$ python3 -q
>>> import numpy as np
>>> np.set_printoptions(precision=1, suppress=True, linewidth=160, legacy="1.25")
>>> out = np.array([[-3, 3], [0, 2]])
>>> A = np.tile(out, (2, 2))
>>> print(A)
[[-3  3 -3  3]
 [ 0  2  0  2]
 [-3  3 -3  3]
 [ 0  2  0  2]]
>>> # rows 0 and 2 are equal
>>> print(np.linalg.matrix_power(A, 2))
[[18 -6 18 -6]
 [ 0  8  0  8]
 [18 -6 18 -6]
 [ 0  8  0  8]]
>>> print(np.trace(A))
-2
>>> print(np.allclose(A, A.T))
False
>>> P = np.triu(np.array([[-2, -2, 1, 0], [2, 0, 2, 0], [3, -2, 3, -1], [-2, -1, -3, -1]]), 1) + np.eye(4)
>>> out = P @ A @ np.linalg.inv(P)
>>> print(out)
[[ -6. -10.  20.  22.]
 [ -6.  -4.   8.  16.]
 [ -3.  -5.  10.  11.]
 [  0.   2.  -4.  -2.]]
>>> print(round(np.linalg.det(out), 1))
0.0
>>> print(np.linalg.matrix_rank(out))
2
>>> print(np.unique(A.round(6), axis=0).shape)
(2, 4)
>>> data = np.loadtxt("m.csv", delimiter=",")
>>> print(data)
[[-0.8 -1.4  0.2  3.   0.1 -0.2 -0.5  0.3 -0.6 -1.7  0.6  0.8 -1.2  0.7]
 [ 1.3 -0.6 -0.7  2.1 -1.2  1.1  2.2 -1.8  1.1 -0.2  0.9  0.1 -0.4  0.3]
 [ 1.6  0.8  0.1  0.9  1.  -0.9 -1.   0.  -0.1 -0.5 -0.5 -0.1 -1.5  0. ]
 [ 0.8  1.7  0.8  1.8  0.4  1.1 -0.8 -0.4 -0.7  1.5  0.4  0.   0.2 -0.7]
 [-0.1  0.6 -1.6  1.2  1.8 -0.2  0.3 -0.4 -2.   0.2  1.3  0.8  1.2 -0.1]]
>>> t3 = np.stack([data, 3 * data, data[::-1]])
>>> print(np.linalg.norm(t3, axis=(1, 2)))
[ 8.7 26.2  8.7]
>>> print(np.einsum("bij,cij->bc", t3, t3))
[[ 76.5 229.6  19.9]
 [229.6 688.9  59.8]
 [ 19.9  59.8  76.5]]
>>> print((t3 @ data.T).shape)
(3, 5, 5)
>>> print(t3.shape)
(3, 5, 14)
>>> print(np.linalg.matrix_rank(t3.reshape(3, -1)))
2
>>> def softmax(z):
...     e = np.exp(z - z.max(axis=-1, keepdims=True))
...     return e / e.sum(axis=-1, keepdims=True)
... 
>>> print(np.round(softmax(10 * data[0]), 1) + 0)
[0. 0. 0. 1. 0. 0. 0. 0. 0. 0. 0. 0. 0. 0.]
>>> att = data @ data.T / np.sqrt(14)
>>> print(softmax(att).round(6).argmax(axis=1))
[0 1 2 3 4]
>>> print(np.round(softmax(att + np.triu(np.full(att.shape, -np.inf), 1)), 1) + 0)
[[1.  0.  0.  0.  0. ]
 [0.  1.  0.  0.  0. ]
 [0.2 0.  0.8 0.  0. ]
 [0.  0.  0.1 0.9 0. ]
 [0.  0.  0.  0.  0.9]]
>>> u, g = data[0], data[2]
>>> print(round(u @ g, 1))
3.4
>>> pr = (u @ g) / (u @ u) * u
>>> print(np.round(g - pr, 1) + 0)
[ 1.8  1.1  0.1  0.3  1.  -0.9 -0.9 -0.1  0.  -0.2 -0.6 -0.3 -1.3 -0.1]
>>> C2 = data.T @ data
>>> print(round(float(np.trace(C2)), 1), np.round((data ** 2).sum(), 1))
76.5 76.5
>>> print((data @ data.T).shape)
(5, 5)
>>> print(np.round(np.linalg.eigvalsh(C2)[::-1], 1) + 0)
[26.  18.6 15.2 11.5  5.2  0.   0.   0.   0.   0.   0.   0.   0.   0. ]
>>> print(np.linalg.svd(data, compute_uv=False) ** 2)
[26.  18.6 15.2 11.5  5.2]
>>> K = -1 * np.eye(11) + np.ones((11, 11))
>>> print(K)
[[0. 1. 1. 1. 1. 1. 1. 1. 1. 1. 1.]
 [1. 0. 1. 1. 1. 1. 1. 1. 1. 1. 1.]
 [1. 1. 0. 1. 1. 1. 1. 1. 1. 1. 1.]
 [1. 1. 1. 0. 1. 1. 1. 1. 1. 1. 1.]
 [1. 1. 1. 1. 0. 1. 1. 1. 1. 1. 1.]
 [1. 1. 1. 1. 1. 0. 1. 1. 1. 1. 1.]
 [1. 1. 1. 1. 1. 1. 0. 1. 1. 1. 1.]
 [1. 1. 1. 1. 1. 1. 1. 0. 1. 1. 1.]
 [1. 1. 1. 1. 1. 1. 1. 1. 0. 1. 1.]
 [1. 1. 1. 1. 1. 1. 1. 1. 1. 0. 1.]
 [1. 1. 1. 1. 1. 1. 1. 1. 1. 1. 0.]]
>>> out = np.array([[-4, -1, 0],
...     [-4, -4, 3],
...     [4, -4, 0],
...     [-4, -2, -4],
...     [-1, 1, -4],
...     [4, 2, -2],
...     [4, 5, -5],
...     [4, -2, -1],
...     [5, -4, -4],
...     [-2, 4, -4],
...     [1, -3, 5]])
>>> print(np.linalg.matrix_rank(np.vstack([K, out.T])))
11
>>> print(np.einsum("ij,ij->i", K, K))
[10. 10. 10. 10. 10. 10. 10. 10. 10. 10. 10.]
>>> print(np.einsum("ik,kj->ij", K, out))
[[ 11.  -7. -16.]
 [ 11.  -4. -19.]
 [  3.  -4. -16.]
 [ 11.  -6. -12.]
 [  8.  -9. -12.]
 [  3. -10. -14.]
 [  3. -13. -11.]
 [  3.  -6. -15.]
 [  2.  -4. -12.]
 [  9. -12. -12.]
 [  6.  -5. -21.]]
>>> print(np.einsum("ik,kj->ji", K, out))
[[ 11.  11.   3.  11.   8.   3.   3.   3.   2.   9.   6.]
 [ -7.  -4.  -4.  -6.  -9. -10. -13.  -6.  -4. -12.  -5.]
 [-16. -19. -16. -12. -12. -14. -11. -15. -12. -12. -21.]]
>>> print(np.einsum("ij->j", K))
[10. 10. 10. 10. 10. 10. 10. 10. 10. 10. 10.]
